>>> import numpy as np
>>> from numpy import linalg as LA
>>> np.set_printoptions(suppress=True, linewidth=120)
>>> def rnd(a):
...     return np.round(a, 4) + 0
... 
>>> F = np.loadtxt("arr.csv", delimiter=",")
>>> F
array([[-1.,  0.,  0., -2.,  0., -2.,  0.],
       [ 0., -1., -2.,  0.,  0.,  0.,  0.],
       [ 0., -2., -1.,  0.,  0.,  0.,  0.],
       [-2.,  0.,  0., -1.,  0., -2.,  0.],
       [ 0.,  0.,  0.,  0., -1.,  0., -2.],
       [-2.,  0.,  0., -2.,  0., -1.,  0.],
       [ 0.,  0.,  0.,  0., -2.,  0., -1.]])
>>> (LA.matrix_power((F != 0) + (F.T != 0) + np.eye(7), 7) > 0).astype(int)
array([[1, 0, 0, 1, 0, 1, 0],
       [0, 1, 1, 0, 0, 0, 0],
       [0, 1, 1, 0, 0, 0, 0],
       [1, 0, 0, 1, 0, 1, 0],
       [0, 0, 0, 0, 1, 0, 1],
       [1, 0, 0, 1, 0, 1, 0],
       [0, 0, 0, 0, 1, 0, 1]])
>>> rnd(np.sort(LA.eigvals(F).real))
array([-5., -3., -3.,  1.,  1.,  1.,  1.])
>>> vec = np.array([2, -2, 2, 3, 0, -3, -1])
>>> a = np.maximum(F @ vec, 0)
>>> np.maximum(F @ vec, 0) - np.maximum(-F @ vec, 0)
array([-2., -2.,  2., -1.,  2., -7.,  1.])
>>> np.maximum(F @ (3 * vec), 0)
array([0., 0., 6., 0., 6., 0., 3.])
>>> rnd(np.tanh(F @ vec))
array([-0.964 , -0.964 ,  0.964 , -0.7616,  0.964 , -1.    ,  0.7616])
>>> a
array([0., 0., 2., 0., 2., 0., 1.])
>>> F * (a > 1e-9)[:, None]
array([[-0.,  0.,  0., -0.,  0., -0.,  0.],
       [ 0., -0., -0.,  0.,  0.,  0.,  0.],
       [ 0., -2., -1.,  0.,  0.,  0.,  0.],
       [-0.,  0.,  0., -0.,  0., -0.,  0.],
       [ 0.,  0.,  0.,  0., -1.,  0., -2.],
       [-0.,  0.,  0., -0.,  0., -0.,  0.],
       [ 0.,  0.,  0.,  0., -2.,  0., -1.]])
>>> Y = np.array([[6, 7], [0, 9], [-4, 5], [3, -4], [4, -2], [-9, 7], [-1, -6]])
>>> np.einsum("ik,kj->ji", F, Y)
array([[  6.,   8.,   4.,   3.,  -2.,  -9.,  -7.],
       [-13., -19., -23., -24.,  14., -13.,  10.]])
>>> LA.matrix_rank(F @ Y)
np.int64(2)
>>> np.vstack([F, Y.T]).shape
(9, 7)
>>> F @ Y
array([[  6., -13.],
       [  8., -19.],
       [  4., -23.],
       [  3., -24.],
       [ -2.,  14.],
       [ -9., -13.],
       [ -7.,  10.]])
>>> np.einsum("ij,ij->i", F, F)
array([9., 5., 5., 9., 5., 9., 5.])
>>> Y.T @ F.T
array([[  6.,   8.,   4.,   3.,  -2.,  -9.,  -7.],
       [-13., -19., -23., -24.,  14., -13.,  10.]])
>>> r0 = np.array([-1, 2, 2, 0, -1, -2, 2])
>>> Y = F + np.outer(r0, np.eye(7)[6])
>>> Y
array([[-1.,  0.,  0., -2.,  0., -2., -1.],
       [ 0., -1., -2.,  0.,  0.,  0.,  2.],
       [ 0., -2., -1.,  0.,  0.,  0.,  2.],
       [-2.,  0.,  0., -1.,  0., -2.,  0.],
       [ 0.,  0.,  0.,  0., -1.,  0., -3.],
       [-2.,  0.,  0., -2.,  0., -1., -2.],
       [ 0.,  0.,  0.,  0., -2.,  0.,  1.]])
>>> LA.matrix_rank(Y - F)
np.int64(1)
>>> rnd(LA.det(Y) / LA.det(F)), rnd(1 + LA.solve(F, r0)[6])
(np.float64(2.3333), np.float64(2.3333))
>>> A = np.load("run0.npy")
>>> rnd(A)
array([[-0.4508,  0.4356,  0.7791],
       [ 0.6312, -0.4617,  0.6233],
       [ 0.6312,  0.7728, -0.0668]])
>>> vec = np.array([0, 3, 2])
>>> 3 - LA.matrix_rank(A - np.eye(3), tol=1e-8)
np.int64(1)
>>> rnd(LA.det(A))
np.float64(1.0)
>>> rnd(np.abs(LA.eigvals(A)))
array([1., 1., 1.])
>>> rnd(LA.norm(vec)), rnd(LA.norm(A @ vec))
(np.float64(3.6056), np.float64(3.6056))
>>> vec = np.array([6, 2, 9])
>>> y = A @ vec
>>> rnd(y)
array([5.1782, 8.4734, 4.7315])
>>> rnd(LA.solve(A.T, A[1]))
array([0., 1., 0.])
>>> rnd(LA.solve(A, y))
array([6., 2., 9.])
>>> rnd(LA.solve(A, -1 * y))
array([-6., -2., -9.])
>>> rnd(LA.solve(A, A[:, 0]))
array([1., 0., 0.])
>>> O = A.astype(float).copy()
>>> for j in range(3):
...     O[:, j] -= O[:, :j] @ (O[:, :j].T @ O[:, j])
...     O[:, j] /= LA.norm(O[:, j])
... 
>>> rnd(O.T @ O)
array([[1., 0., 0.],
       [0., 1., 0.],
       [0., 0., 1.]])
